$ python -q
>>> import numpy as np
>>> from numpy import linalg as LA
>>> np.set_printoptions(precision=2, suppress=True, linewidth=200, sign=" ")
>>> W0 = np.array([[0, 0, 0, 0, -1, 0, 0],
...     [0, 7, 0, 0, 0, 0, 0],
...     [-6, 0, 0, 0, 0, 0, 0],
...     [0, 0, 0, 0, 0, 0, -4],
...     [0, 0, 0, 0, 0, -1, 0],
...     [0, 0, 0, 0, 0, 0, 0],
...     [0, 0, 6, 0, 0, 0, 0]])
>>> W0
array([[ 0,  0,  0,  0, -1,  0,  0],
       [ 0,  7,  0,  0,  0,  0,  0],
       [-6,  0,  0,  0,  0,  0,  0],
       [ 0,  0,  0,  0,  0,  0, -4],
       [ 0,  0,  0,  0,  0, -1,  0],
       [ 0,  0,  0,  0,  0,  0,  0],
       [ 0,  0,  6,  0,  0,  0,  0]])
>>> # splits into 2 blocks
>>> LA.cond(W0) > 100
np.True_
>>> np.round(LA.norm(W0, 2) / LA.norm(W0), 2)
np.float64(0.59)
>>> [round(float(x), 2) for x in LA.svd(W0, compute_uv=False)[:3]]
[7.0, 6.0, 6.0]
>>> LA.norm(W0, axis=0)
array([ 6.,  7.,  6.,  0.,  1.,  1.,  4.])
>>> W0[:, 0] @ W0[:, 3]
np.int64(0)
>>> LA.svd(W0, compute_uv=False)
array([ 7.,  6.,  6.,  4.,  1.,  1.,  0.])
>>> data = np.loadtxt("sample18.csv", delimiter=",")
>>> print(data)
[[ 6.  1.  1.  1.  1.  1.  1.  1.  1.  1.  1.]
 [ 1.  6.  1.  1.  1.  1.  1.  1.  1.  1.  1.]
 [ 1.  1.  6.  1.  1.  1.  1.  1.  1.  1.  1.]
 [ 1.  1.  1.  6.  1.  1.  1.  1.  1.  1.  1.]
 [ 1.  1.  1.  1.  6.  1.  1.  1.  1.  1.  1.]
 [ 1.  1.  1.  1.  1.  6.  1.  1.  1.  1.  1.]
 [ 1.  1.  1.  1.  1.  1.  6.  1.  1.  1.  1.]
 [ 1.  1.  1.  1.  1.  1.  1.  6.  1.  1.  1.]
 [ 1.  1.  1.  1.  1.  1.  1.  1.  6.  1.  1.]
 [ 1.  1.  1.  1.  1.  1.  1.  1.  1.  6.  1.]
 [ 1.  1.  1.  1.  1.  1.  1.  1.  1.  1.  6.]]
>>> x = np.array([2, 2, 2, 2, -2, 2, -1, -1, 1, 2, -1])
>>> LA.norm(data @ x) <= LA.norm(data, 2) * LA.norm(x) + 1e-9
np.True_
>>> data @ (2 * x)
array([36., 36., 36., 36., -4., 36.,  6.,  6., 26., 36.,  6.])
>>> print(data @ x)
[18. 18. 18. 18. -2. 18.  3.  3. 13. 18.  3.]
>>> data @ np.ones(11)
array([ 16.,  16.,  16.,  16.,  16.,  16.,  16.,  16.,  16.,  16.,  16.])
>>> print(np.sign((data @ x).round(6)))
[ 1.  1.  1.  1. -1.  1.  1.  1.  1.  1.  1.]
>>> (data * x).sum(axis=1)
array([18., 18., 18., 18., -2., 18.,  3.,  3., 13., 18.,  3.])
>>> data * x
array([[ 12.,   2.,   2.,   2.,  -2.,   2.,  -1.,  -1.,   1.,   2.,  -1.],
       [  2.,  12.,   2.,   2.,  -2.,   2.,  -1.,  -1.,   1.,   2.,  -1.],
       [  2.,   2.,  12.,   2.,  -2.,   2.,  -1.,  -1.,   1.,   2.,  -1.],
       [  2.,   2.,   2.,  12.,  -2.,   2.,  -1.,  -1.,   1.,   2.,  -1.],
       [  2.,   2.,   2.,   2., -12.,   2.,  -1.,  -1.,   1.,   2.,  -1.],
       [  2.,   2.,   2.,   2.,  -2.,  12.,  -1.,  -1.,   1.,   2.,  -1.],
       [  2.,   2.,   2.,   2.,  -2.,   2.,  -6.,  -1.,   1.,   2.,  -1.],
       [  2.,   2.,   2.,   2.,  -2.,   2.,  -1.,  -6.,   1.,   2.,  -1.],
       [  2.,   2.,   2.,   2.,  -2.,   2.,  -1.,  -1.,   6.,   2.,  -1.],
       [  2.,   2.,   2.,   2.,  -2.,   2.,  -1.,  -1.,   1.,  12.,  -1.],
       [  2.,   2.,   2.,   2.,  -2.,   2.,  -1.,  -1.,   1.,   2.,  -6.]])
>>> (data @ x).argmax()
np.int64(0)
